$ ipython --no-banner

In [1]: import numpy as np

In [2]: import numpy.linalg as la

In [3]: np.set_printoptions(precision=3, suppress=True, linewidth=140)

In [4]: J = np.load("out4.npy")

In [5]: print(J)
[[-2.998 -0.108 -0.004]
 [ 0.52  -1.363 -2.621]
 [ 2.959 -0.166 -0.469]
 [ 2.355  0.924  1.613]
 [-2.374  1.174 -1.408]
 [ 0.796  0.887 -2.753]
 [ 1.823 -1.574 -1.789]
 [ 1.365  2.087 -1.668]
 [-1.533 -2.333 -1.099]
 [-2.781 -0.83  -0.761]
 [-2.624  1.45  -0.123]
 [ 0.282 -2.891 -0.749]
 [-0.128  2.9   -0.756]
 [ 1.324 -1.098 -2.458]
 [ 0.829  2.883 -0.026]]

In [6]: cen = (J - J.mean(axis=0)) / J.std(axis=0)

In [7]: print(np.argwhere(np.abs(cen) > 2))
[[3 2]]

In [8]: print(cen.std(axis=0))
[1. 1. 1.]

In [9]: coef = la.lstsq(np.delete(cen, 1, axis=1), cen[:, 1])[0]

In [10]: print(coef)
[0.044 0.272]

In [11]: print(np.abs(coef).argmax())
1

In [12]: other = np.c_[J[:, :1] @ np.array([[-3]]), np.array([3, 0, 0, 0, 0, 0, 3, 2, 2, 2, 0, 3, 1, 2, 2])]

In [13]: print(other)
[[ 8.994  3.   ]
 [-1.56   0.   ]
 [-8.877  0.   ]
 [-7.065  0.   ]
 [ 7.122  0.   ]
 [-2.388  0.   ]
 [-5.469  3.   ]
 [-4.095  2.   ]
 [ 4.599  2.   ]
 [ 8.343  2.   ]
 [ 7.872  0.   ]
 [-0.846  3.   ]
 [ 0.384  1.   ]
 [-3.972  2.   ]
 [-2.487  2.   ]]

In [14]: print(la.matrix_rank(np.c_[J, other]))
4

In [15]: print(la.matrix_rank(other))
2

In [16]: def softmax(z):
    ...:     e = np.exp(z - z.max(axis=-1, keepdims=True))
    ...:     return e / e.sum(axis=-1, keepdims=True)
    ...: 

In [17]: print(softmax(other[7]))
[0.002 0.998]

In [18]: print(np.round(softmax(10 * other[7]), 3) + 0)
[0. 1.]

In [19]: att = other @ other.T / np.sqrt(2)

In [20]: print(softmax(att).round(6).argmax(axis=1))
[0 2 2 2 0 2 2 2 0 0 0 6 0 2 2]
